% python3 -q
>>> import numpy as np
>>> from numpy import linalg as LA
>>> np.set_printoptions(precision=2, suppress=True, linewidth=100)
>>> X = np.load("case9.npy")
>>> X
array([[ 0, -1, -3,  0,  1,  2, -1,  3,  0,  1, -2],
       [ 1,  0, -1,  0,  0,  1,  1, -2,  2,  3,  0],
       [ 3,  1,  0,  0,  1,  2,  1, -3,  2,  0,  3],
       [ 0,  0,  0,  0,  1, -1,  2,  0, -3,  3,  3],
       [-1,  0, -1, -1,  0, -1, -1, -1,  0, -2,  1],
       [-2, -1, -2,  1,  1,  0, -1,  1, -2,  1,  0],
       [ 1, -1, -1, -2,  1,  1,  0,  2, -3, -2, -1],
       [-3,  2,  3,  0,  1, -1, -2,  0, -1,  0,  1],
       [ 0, -2, -2,  3,  0,  2,  3,  1,  0,  0, -3],
       [-1, -3,  0, -3,  2, -1,  2,  0,  0,  0,  0],
       [ 2,  0, -3, -3, -1,  0,  1, -1,  3,  0,  0]])
>>> left, sig, vt = LA.svd(X)
>>> evecs = vt[:(sig > 1e-8).sum()]
>>> rng = np.random.default_rng(417)
>>> x = X[3] + 4 * X[2] + rng.integers(2) * np.eye(11)[5]
>>> x
array([ 12.,   4.,   0.,   0.,   5.,   7.,   6., -12.,   5.,   3.,  15.])
>>> LA.matrix_rank(np.vstack([X, x]))
np.int64(10)
>>> mat = np.loadtxt("dump.csv", delimiter=",")
>>> mat
array([[ 1.64,  0.1 , -0.25,  0.67, -0.66,  0.29, -0.07, -0.46,  0.75,  0.28, -0.35],
       [ 0.1 ,  1.65, -0.23, -0.49, -0.41, -0.11,  0.22,  0.16, -0.19,  0.23, -0.99],
       [-0.25, -0.23,  1.9 ,  0.64,  0.26, -0.37,  0.08, -0.14, -0.05, -0.36, -0.16],
       [ 0.67, -0.49,  0.64,  1.19,  0.27,  0.05, -0.6 , -0.18,  0.37, -0.11, -0.33],
       [-0.66, -0.41,  0.26,  0.27,  1.1 , -0.24,  0.01,  0.33, -0.15,  0.03,  0.09],
       [ 0.29, -0.11, -0.37,  0.05, -0.24,  1.61,  0.13,  1.03,  0.29, -0.16,  0.15],
       [-0.07,  0.22,  0.08, -0.6 ,  0.01,  0.13,  2.22, -0.26,  0.25, -0.77, -0.04],
       [-0.46,  0.16, -0.14, -0.18,  0.33,  1.03, -0.26,  1.42,  0.17,  0.19,  0.31],
       [ 0.75, -0.19, -0.05,  0.37, -0.15,  0.29,  0.25,  0.17,  1.46, -0.49,  0.39],
       [ 0.28,  0.23, -0.36, -0.11,  0.03, -0.16, -0.77,  0.19, -0.49,  1.5 ,  0.07],
       [-0.35, -0.99, -0.16, -0.33,  0.09,  0.15, -0.04,  0.31,  0.39,  0.07,  1.31]])
>>> labels = rng.permutation(11)
>>> labels
array([ 1,  7,  6,  3,  4,  2,  5,  0, 10,  9,  8])
>>> A2 = mat[labels][:, labels]
>>> A2
array([[ 1.65,  0.16,  0.22, -0.49, -0.41, -0.23, -0.11,  0.1 , -0.99,  0.23, -0.19],
       [ 0.16,  1.42, -0.26, -0.18,  0.33, -0.14,  1.03, -0.46,  0.31,  0.19,  0.17],
       [ 0.22, -0.26,  2.22, -0.6 ,  0.01,  0.08,  0.13, -0.07, -0.04, -0.77,  0.25],
       [-0.49, -0.18, -0.6 ,  1.19,  0.27,  0.64,  0.05,  0.67, -0.33, -0.11,  0.37],
       [-0.41,  0.33,  0.01,  0.27,  1.1 ,  0.26, -0.24, -0.66,  0.09,  0.03, -0.15],
       [-0.23, -0.14,  0.08,  0.64,  0.26,  1.9 , -0.37, -0.25, -0.16, -0.36, -0.05],
       [-0.11,  1.03,  0.13,  0.05, -0.24, -0.37,  1.61,  0.29,  0.15, -0.16,  0.29],
       [ 0.1 , -0.46, -0.07,  0.67, -0.66, -0.25,  0.29,  1.64, -0.35,  0.28,  0.75],
       [-0.99,  0.31, -0.04, -0.33,  0.09, -0.16,  0.15, -0.35,  1.31,  0.07,  0.39],
       [ 0.23,  0.19, -0.77, -0.11,  0.03, -0.36, -0.16,  0.28,  0.07,  1.5 , -0.49],
       [-0.19,  0.17,  0.25,  0.37, -0.15, -0.05,  0.29,  0.75,  0.39, -0.49,  1.46]])
>>> np.allclose(A2, mat)
False
>>> rk = LA.matrix_rank(mat)
>>> rk
np.int64(8)
>>> ns = LA.svd(mat)[2][rk:].T
>>> [int(LA.matrix_rank(np.delete(mat, i, axis=0))) for i in range(11)]
[8, 8, 8, 8, 8, 8, 8, 8, 8, 8, 8]
>>> [int(LA.matrix_rank(mat[:, :j + 1])) for j in range(11)]
[1, 2, 3, 4, 5, 6, 7, 8, 8, 8, 8]
>>> LA.matrix_rank(mat.T @ mat), LA.matrix_rank(mat @ mat.T)
(np.int64(8), np.int64(8))
>>> ns.shape
(11, 3)
>>> np.allclose(mat @ ns, 0)
True
>>> round(float(np.trace(LA.pinv(mat) @ mat)), 2)
8.0
>>> np.allclose(mat[:-1].T @ LA.lstsq(mat[:-1].T, mat[-1])[0], mat[-1])
True
>>> mat @ LA.pinv(mat) @ mat
array([[ 1.64,  0.1 , -0.25,  0.67, -0.66,  0.29, -0.07, -0.46,  0.75,  0.28, -0.35],
       [ 0.1 ,  1.65, -0.23, -0.49, -0.41, -0.11,  0.22,  0.16, -0.19,  0.23, -0.99],
       [-0.25, -0.23,  1.9 ,  0.64,  0.26, -0.37,  0.08, -0.14, -0.05, -0.36, -0.16],
       [ 0.67, -0.49,  0.64,  1.19,  0.27,  0.05, -0.6 , -0.18,  0.37, -0.11, -0.33],
       [-0.66, -0.41,  0.26,  0.27,  1.1 , -0.24,  0.01,  0.33, -0.15,  0.03,  0.09],
       [ 0.29, -0.11, -0.37,  0.05, -0.24,  1.61,  0.13,  1.03,  0.29, -0.16,  0.15],
       [-0.07,  0.22,  0.08, -0.6 ,  0.01,  0.13,  2.22, -0.26,  0.25, -0.77, -0.04],
       [-0.46,  0.16, -0.14, -0.18,  0.33,  1.03, -0.26,  1.42,  0.17,  0.19,  0.31],
       [ 0.75, -0.19, -0.05,  0.37, -0.15,  0.29,  0.25,  0.17,  1.46, -0.49,  0.39],
       [ 0.28,  0.23, -0.36, -0.11,  0.03, -0.16, -0.77,  0.19, -0.49,  1.5 ,  0.07],
       [-0.35, -0.99, -0.16, -0.33,  0.09,  0.15, -0.04,  0.31,  0.39,  0.07,  1.31]])
>>> W0 = np.loadtxt("x.csv", delimiter=",")
>>> W0
array([[-4.27,  1.12,  0.71,  7.17,  5.99,  8.84, -0.24,  0.84],
       [ 2.17,  6.21,  2.07,  8.2 ,  8.25,  9.41,  2.43,  1.41],
       [-0.21,  2.86, -1.1 ,  6.09,  8.04,  9.3 , -0.84,  1.3 ],
       [ 3.42,  7.34,  2.59,  8.59,  8.41,  9.33,  3.09,  1.33],
       [ 0.52,  4.69,  1.52,  7.52, 11.1 , 12.27,  2.83,  4.27],
       [ 3.72,  6.4 ,  0.41,  7.36,  6.94,  7.57,  0.51, -0.43],
       [ 1.81,  7.57,  5.17,  9.92, 10.64, 12.16,  6.21,  4.16],
       [ 7.84,  8.3 , -1.03,  6.25, 12.05, 10.79,  1.4 ,  2.79],
       [ 0.39,  1.17, -5.3 ,  4.03,  1.7 ,  2.81, -7.11, -5.19],
       [ 3.27,  5.9 ,  0.26,  6.9 , 10.83, 11.11,  1.77,  3.11],
       [ 7.94, 11.97,  5.63, 10.42, 12.38, 12.2 ,  7.81,  4.2 ],
       [ 5.  ,  6.79, -0.46,  6.83,  7.59,  7.67,  0.04, -0.33],
       [-8.51, -4.04, -3.7 ,  4.61,  0.78,  4.56, -6.7 , -3.44],
       [ 9.49, 11.44,  2.44,  8.89,  7.81,  7.21,  3.25, -0.79],
       [-3.26,  0.62, -1.58,  5.96,  4.04,  6.46, -3.04, -1.54],
       [ 1.4 ,  3.49, -1.78,  5.45, 11.59, 11.92, -0.02,  3.92],
       [ 8.96, 13.47,  7.31, 11.17, 16.64, 16.  , 11.07,  8.  ],
       [ 4.43,  5.72, -1.63,  5.94,  8.98,  8.85, -0.59,  0.85],
       [-0.56,  4.93,  3.3 ,  8.59, 10.93, 12.71,  4.36,  4.71],
       [ 0.48,  3.84,  0.01,  6.56, 11.2 , 12.11,  1.44,  4.11],
       [ 7.67,  8.9 , -0.23,  7.58,  2.28,  2.32, -1.49, -5.68],
       [ 0.92,  2.1 , -4.2 ,  4.65,  2.85,  3.88, -5.6 , -4.12],
       [-0.47,  5.61,  4.13,  9.65,  4.75,  7.35,  2.85, -0.65],
       [-1.09,  0.86, -3.96,  4.72,  2.5 ,  4.13, -5.66, -3.87],
       [ 2.78,  4.99, -0.7 ,  6.11, 12.75, 12.77,  1.54,  4.77],
       [ 5.96, 10.57,  5.54, 10.24, 12.38, 12.7 ,  7.56,  4.7 ],
       [-3.21,  0.65, -1.05,  5.44, 14.02, 15.38,  1.17,  7.38],
       [ 2.32,  2.32, -5.58,  3.9 ,  2.37,  2.86, -6.96, -5.14],
       [-1.65,  0.92, -3.23,  5.28,  0.95,  3.02, -5.61, -4.98],
       [ 0.71,  5.47,  2.2 ,  8.78,  1.48,  3.82, -0.09, -4.18],
       [ 3.45,  3.22, -5.09,  3.84,  7.54,  7.24, -4.47, -0.76],
       [ 4.67,  9.31,  4.84,  9.76, 12.09, 12.65,  6.68,  4.65],
       [-0.95,  2.83, -0.25,  6.64,  7.36,  9.03, -0.36,  1.03],
       [ 1.62,  5.85,  2.39,  7.92, 13.51, 14.28,  4.64,  6.28],
       [-1.58,  1.16, -2.76,  5.4 ,  3.07,  4.96, -4.37, -3.04],
       [ 3.07,  5.16, -0.93,  6.28,  9.35,  9.65,  0.09,  1.65],
       [-0.44, -1.22, -8.28,  1.49,  8.85,  8.85, -7.33,  0.85],
       [ 5.82,  7.93,  0.71,  7.45,  9.46,  9.32,  1.91,  1.32],
       [ 6.2 , 10.3 ,  4.65,  9.86, 10.55, 10.86,  6.06,  2.86]])
>>> G = np.cov(W0, rowvar=False)
>>> np.corrcoef(W0.T)
array([[1.  , 0.9 , 0.45, 0.49, 0.45, 0.25, 0.55, 0.25],
       [0.9 , 1.  , 0.79, 0.82, 0.55, 0.44, 0.83, 0.44],
       [0.45, 0.79, 1.  , 0.99, 0.55, 0.59, 0.95, 0.59],
       [0.49, 0.82, 0.99, 1.  , 0.45, 0.48, 0.91, 0.48],
       [0.45, 0.55, 0.55, 0.45, 1.  , 0.97, 0.77, 0.97],
       [0.25, 0.44, 0.59, 0.48, 0.97, 1.  , 0.78, 1.  ],
       [0.55, 0.83, 0.95, 0.91, 0.77, 0.78, 1.  , 0.78],
       [0.25, 0.44, 0.59, 0.48, 0.97, 1.  , 0.78, 1.  ]])
>>> np.round(LA.eigvalsh(G)[::-1], 2) + 0
array([82.08, 21.19,  9.66,  0.  ,  0.  ,  0.  ,  0.  ,  0.  ])
>>> Xs = W0 - W0.mean(axis=0)
>>> evecs = LA.svd(Xs)[2][:4]
>>> A2 = Xs - Xs @ evecs.T @ evecs
>>> np.diag(evecs.T @ evecs)
array([0.73, 0.35, 0.43, 0.19, 0.67, 0.94, 0.35, 0.34])
>>> np.round(A2.std(axis=0), 2) + 0
array([0., 0., 0., 0., 0., 0., 0., 0.])
>>> np.round((Xs @ evecs.T).std(axis=0), 2) + 0
array([8.94, 4.54, 3.07, 0.  ])
>>> np.argsort(-LA.norm(W0, axis=0).round(6), kind="stable")[:3]
array([5, 4, 3])
>>> LA.cond(W0) > 100
np.True_
>>> theta = np.radians(15)
>>> r_ = np.eye(8)
>>> r_[5, 5] = r_[4, 4] = np.cos(theta)
>>> r_[5, 4], r_[4, 5] = -np.sin(theta), np.sin(theta)
>>> r_
array([[ 1.  ,  0.  ,  0.  ,  0.  ,  0.  ,  0.  ,  0.  ,  0.  ],
       [ 0.  ,  1.  ,  0.  ,  0.  ,  0.  ,  0.  ,  0.  ,  0.  ],
       [ 0.  ,  0.  ,  1.  ,  0.  ,  0.  ,  0.  ,  0.  ,  0.  ],
       [ 0.  ,  0.  ,  0.  ,  1.  ,  0.  ,  0.  ,  0.  ,  0.  ],
       [ 0.  ,  0.  ,  0.  ,  0.  ,  0.97,  0.26,  0.  ,  0.  ],
       [ 0.  ,  0.  ,  0.  ,  0.  , -0.26,  0.97,  0.  ,  0.  ],
       [ 0.  ,  0.  ,  0.  ,  0.  ,  0.  ,  0.  ,  1.  ,  0.  ],
       [ 0.  ,  0.  ,  0.  ,  0.  ,  0.  ,  0.  ,  0.  ,  1.  ]])
>>> A2 = W0 @ r_.T
>>> np.allclose(W0 @ W0.T, A2 @ A2.T)
True
>>> np.abs(A2 - W0).max(axis=0)
array([0.  , 0.  , 0.  , 0.  , 3.58, 4.85, 0.  , 0.  ])
>>> np.allclose(LA.norm(W0, axis=1), LA.norm(A2, axis=1))
True
>>> M = np.load("arr.npy")
>>> M
array([[ 2,  3,  4,  5,  6,  7,  8,  9, 10, 11, 12],
       [13, 14, 15, 16, 17, 18, 19, 20, 21, 22, 23],
       [24, 25, 26, 27, 28, 29, 30, 31, 32, 33, 34],
       [35, 36, 37, 38, 39, 40, 41, 42, 43, 44, 45],
       [46, 47, 48, 49, 50, 51, 52, 53, 54, 55, 56],
       [57, 58, 59, 60, 61, 62, 63, 64, 65, 66, 67],
       [68, 69, 70, 71, 72, 73, 74, 75, 76, 77, 78],
       [79, 80, 81, 82, 83, 84, 85, 86, 87, 88, 89]])
>>> left, sig, vt = LA.svd(M)
>>> sig.round(2) + 0
array([488.63,  14.35,   0.  ,   0.  ,   0.  ,   0.  ,   0.  ,   0.  ])
>>> A2 = left[:, :2] @ np.diag(sig[:2]) @ vt[:2]
>>> round(float(LA.norm(M - A2, 2)), 2), round(float(sig[2]), 2)
(0.0, 0.0)
>>> LA.matrix_rank(M, rtol=0.05)
np.int64(1)
>>> np.round(np.abs(M - A2).max(), 2)
np.float64(0.0)
